% ipython --no-banner

In [1]: import numpy as np

In [2]: from numpy import linalg as LA

In [3]: np.set_printoptions(precision=2, suppress=True, linewidth=200)

In [4]: rd = lambda a: np.round(a, 2) + 0

In [5]: feats = np.load("out6.npy")

In [6]: feats
Out[6]: 
array([[ 0.94,  0.95, -0.76, -0.07,  0.25],
       [ 0.66, -0.54,  0.81, -0.98, -1.  ],
       [-0.38, -0.41,  0.22,  0.83,  0.93],
       [ 0.29,  0.89, -0.87, -0.18, -0.2 ],
       [-0.29,  0.05, -0.22,  0.03, -0.02],
       [ 0.42,  0.88, -0.83, -0.4 , -0.48],
       [ 0.64,  0.15,  0.26, -0.78, -0.88],
       [-0.78,  0.09, -0.6 ,  0.73,  0.81],
       [ 0.98,  0.97, -0.77, -0.42, -0.18],
       [-0.46, -0.99,  0.99, -0.91, -0.98],
       [-0.99, -0.95,  0.37,  0.35, -0.08],
       [ 0.2 ,  0.81, -0.8 ,  0.68,  0.85],
       [-0.9 , -1.  ,  0.99,  0.91,  0.96],
       [-0.5 , -0.94,  0.91,  0.23,  0.22],
       [ 0.24,  0.96, -0.96,  0.6 ,  0.79],
       [ 1.  ,  1.  , -0.92,  0.49,  0.9 ],
       [-0.8 , -0.87,  0.68,  0.3 ,  0.22],
       [ 0.91,  0.99, -0.97, -0.78, -0.84],
       [-0.46, -0.7 ,  0.56,  0.5 ,  0.6 ],
       [ 0.69,  0.02,  0.42,  0.04,  0.24],
       [ 0.95,  1.  , -1.  , -0.72, -0.74],
       [ 0.66,  1.  , -1.  , -0.13, -0.02]])

In [7]: idx = feats[:, 1] > np.median(feats[:, 1])

In [8]: r0 = feats[idx].mean(axis=0) - feats[~idx].mean(axis=0)

In [9]: rd(r0)
Out[9]: array([ 1.04,  1.44, -1.25, -0.34, -0.22])

In [10]: data = np.loadtxt("x.csv", delimiter=",")

In [11]: rd(data)
Out[11]: 
array([[-0.74, -0.45, -0.19,  0.46],
       [ 0.54, -0.08, -0.67,  0.5 ],
       [-0.4 ,  0.71, -0.54, -0.18],
       [ 0.  ,  0.53,  0.47,  0.71]])

In [12]: x = np.array([-1, 2, 0, 3])

In [13]: rd(np.abs(LA.eigvals(data)))
Out[13]: array([1., 1., 1., 1.])

In [14]: 4 - LA.matrix_rank(data - np.eye(4), tol=1e-8)
Out[14]: np.int64(1)

In [15]: rd(LA.norm(x)), rd(LA.norm(data @ x))
Out[15]: (np.float64(3.74), np.float64(3.74))

In [16]: rd(data.T @ (data @ x))
Out[16]: array([-1.,  2.,  0.,  3.])

In [17]: rd(np.sort(np.abs(np.degrees(np.angle(LA.eigvals(data))))))
Out[17]: array([  0.  , 109.16, 109.16, 180.  ])

In [18]: [p for p in range(1, 25) if np.allclose(LA.matrix_power(data, p), np.eye(4))]
Out[18]: []

In [19]: rd(LA.det(data))
Out[19]: np.float64(-1.0)

In [20]: X = np.array([[0, 1, 0, 1], [0, 0, 0, 0], [0, 1, 0, 1], [0, 0, 0, 0]])

In [21]: np.unique(X.round(6), axis=0).shape
Out[21]: (2, 4)

In [22]: LA.matrix_power(X, 3)
Out[22]: 
array([[0, 0, 0, 0],
       [0, 0, 0, 0],
       [0, 0, 0, 0],
       [0, 0, 0, 0]])

In [23]: rd(np.sort(np.abs(LA.eigvals(X))))
Out[23]: array([0., 0., 0., 0.])

In [24]: (X - X.T) / 2
Out[24]: 
array([[ 0. ,  0.5,  0. ,  0.5],
       [-0.5,  0. , -0.5,  0. ],
       [ 0. ,  0.5,  0. ,  0.5],
       [-0.5,  0. , -0.5,  0. ]])

In [25]: X @ X
Out[25]: 
array([[0, 0, 0, 0],
       [0, 0, 0, 0],
       [0, 0, 0, 0],
       [0, 0, 0, 0]])

In [26]: M = np.loadtxt("run10.csv", delimiter=",")

In [27]: M
Out[27]: 
array([[-2.95,  5.  , -2.  ],
       [ 3.  , -0.95, -9.  ],
       [-3.  ,  5.  , -1.95]])

In [28]: rd(M.mean(axis=0))
Out[28]: array([-0.98,  3.02, -4.32])

In [29]: np.count_nonzero(M)
Out[29]: np.int64(9)

In [30]: np.diff(M, axis=0)
Out[30]: 
array([[ 5.95, -5.95, -7.  ],
       [-6.  ,  5.95,  7.05]])

In [31]: rd(LA.norm(M))
Out[31]: np.float64(12.9)

In [32]: np.unravel_index(np.abs(M).argmax(), M.shape)
Out[32]: (np.int64(1), np.int64(2))

In [33]: M.sum(axis=0)
Out[33]: array([ -2.95,   9.05, -12.95])

In [34]: rd(LA.svd(M, compute_uv=False))
Out[34]: array([9.64, 8.58, 0.02])

In [35]: LA.matrix_rank(M)
Out[35]: np.int64(3)

In [36]: left, sigma, vt = LA.svd(M)

In [37]: rd(sigma)
Out[37]: array([9.64, 8.58, 0.02])

In [38]: np.argmax(sigma[:-1] / (sigma[1:] + 1e-6)) + 1
Out[38]: np.int64(2)

In [39]: out = left[:, :2] @ np.diag(sigma[:2]) @ vt[:2]

In [40]: LA.matrix_rank(M, rtol=0.05)
Out[40]: np.int64(2)

In [41]: rd(out)
Out[41]: 
array([[-2.96,  4.99, -2.  ],
       [ 3.  , -0.95, -9.  ],
       [-2.99,  5.01, -1.95]])

In [42]: LA.matrix_rank(out)
Out[42]: np.int64(2)

In [43]: rd(np.abs(M - out).max())
Out[43]: np.float64(0.01)

In [44]: rng = np.random.default_rng(651696)

In [45]: idx = rng.permutation(3)

In [46]: out = M[:, idx] * rng.choice([-1, 1], 3)

In [47]: out
Out[47]: 
array([[ 2.95, -5.  , -2.  ],
       [-3.  ,  0.95, -9.  ],
       [ 3.  , -5.  , -1.95]])

In [48]: left, _, vt = LA.svd(M.T @ out)

In [49]: rd(left @ vt)
Out[49]: 
array([[-1.,  0.,  0.],
       [ 0., -1.,  0.],
       [ 0.,  0.,  1.]])
